>>> import numpy as np
>>> import numpy.linalg as la
>>> np.set_printoptions(suppress=True, linewidth=200)
>>> rnd = lambda a: np.round(a, 1) + 0
>>> E = np.load("arr.npy")
>>> print(E)
[[ 1.5 -1.6  0.8 -2.1 -0.8 -1.4 -0.1 -0.6 -0.1 -0.4  0.6  1.3 -0.4 -0.3]
 [ 0.2 -0.3  0.6 -0.1  1.1 -0.9  1.2 -0.6 -1.3 -1.9  0.4 -0.8 -0.9  2.2]
 [-0.3 -0.8  0.7 -0.7  0.5  0.  -0.8 -0.3 -0.6 -0.2  0.2 -0.7  1.7  1.1]
 [ 0.2 -1.6  1.1  0.6 -1.1  0.8  0.1 -0.1 -1.   0.2  0.4 -0.8  0.9  0.5]
 [ 1.2  0.  -1.1  1.5  0.9  0.5 -0.6 -0.1 -0.8  0.2 -0.5  1.7  0.5 -1.7]
 [ 0.  -1.6  0.6  1.  -0.2 -1.8 -0.5 -0.8 -0.3  0.8  0.1  2.   0.  -0.8]
 [-0.3 -0.5 -0.9  0.3  1.1 -1.4  2.   0.1 -0.1 -0.3 -0.7  0.6  0.3  2.1]
 [ 1.7  0.   0.3 -0.3  0.8  0.7 -1.2 -0.6 -1.1 -0.6 -0.5 -2.2  1.7  1.1]
 [ 0.8  0.1 -0.9 -0.3  1.1 -0.4  0.5  0.1 -0.6 -0.3 -0.9 -0.1  0.9  0. ]
 [-0.3  1.2 -1.9  0.8 -0.3  1.6  0.2 -1.8  0.   0.7 -1.2 -0.2 -1.  -1.2]
 [-0.7  0.   0.3  1.2 -0.9  0.5  1.8  0.9  0.4 -0.1 -0.5 -0.5 -0.9  0.3]]
>>> left, s, Vh = la.svd(E, full_matrices=False)
>>> np.abs(left[:, 0]).round(6).argmax()
np.int64(1)
>>> rnd(left.T @ left)
array([[1., 0., 0., 0., 0., 0., 0., 0., 0., 0., 0.],
       [0., 1., 0., 0., 0., 0., 0., 0., 0., 0., 0.],
       [0., 0., 1., 0., 0., 0., 0., 0., 0., 0., 0.],
       [0., 0., 0., 1., 0., 0., 0., 0., 0., 0., 0.],
       [0., 0., 0., 0., 1., 0., 0., 0., 0., 0., 0.],
       [0., 0., 0., 0., 0., 1., 0., 0., 0., 0., 0.],
       [0., 0., 0., 0., 0., 0., 1., 0., 0., 0., 0.],
       [0., 0., 0., 0., 0., 0., 0., 1., 0., 0., 0.],
       [0., 0., 0., 0., 0., 0., 0., 0., 1., 0., 0.],
       [0., 0., 0., 0., 0., 0., 0., 0., 0., 1., 0.],
       [0., 0., 0., 0., 0., 0., 0., 0., 0., 0., 1.]])
>>> print(left.shape, s.shape, Vh.shape)
(11, 11) (11,) (11, 14)
>>> rnd(s)
array([6.1, 5.3, 4.9, 4.2, 3.3, 2.8, 2.1, 2. , 1.1, 0.7, 0.4])
>>> rnd(left.T @ E @ Vh.T)
array([[6.1, 0. , 0. , 0. , 0. , 0. , 0. , 0. , 0. , 0. , 0. ],
       [0. , 5.3, 0. , 0. , 0. , 0. , 0. , 0. , 0. , 0. , 0. ],
       [0. , 0. , 4.9, 0. , 0. , 0. , 0. , 0. , 0. , 0. , 0. ],
       [0. , 0. , 0. , 4.2, 0. , 0. , 0. , 0. , 0. , 0. , 0. ],
       [0. , 0. , 0. , 0. , 3.3, 0. , 0. , 0. , 0. , 0. , 0. ],
       [0. , 0. , 0. , 0. , 0. , 2.8, 0. , 0. , 0. , 0. , 0. ],
       [0. , 0. , 0. , 0. , 0. , 0. , 2.1, 0. , 0. , 0. , 0. ],
       [0. , 0. , 0. , 0. , 0. , 0. , 0. , 2. , 0. , 0. , 0. ],
       [0. , 0. , 0. , 0. , 0. , 0. , 0. , 0. , 1.1, 0. , 0. ],
       [0. , 0. , 0. , 0. , 0. , 0. , 0. , 0. , 0. , 0.7, 0. ],
       [0. , 0. , 0. , 0. , 0. , 0. , 0. , 0. , 0. , 0. , 0.4]])
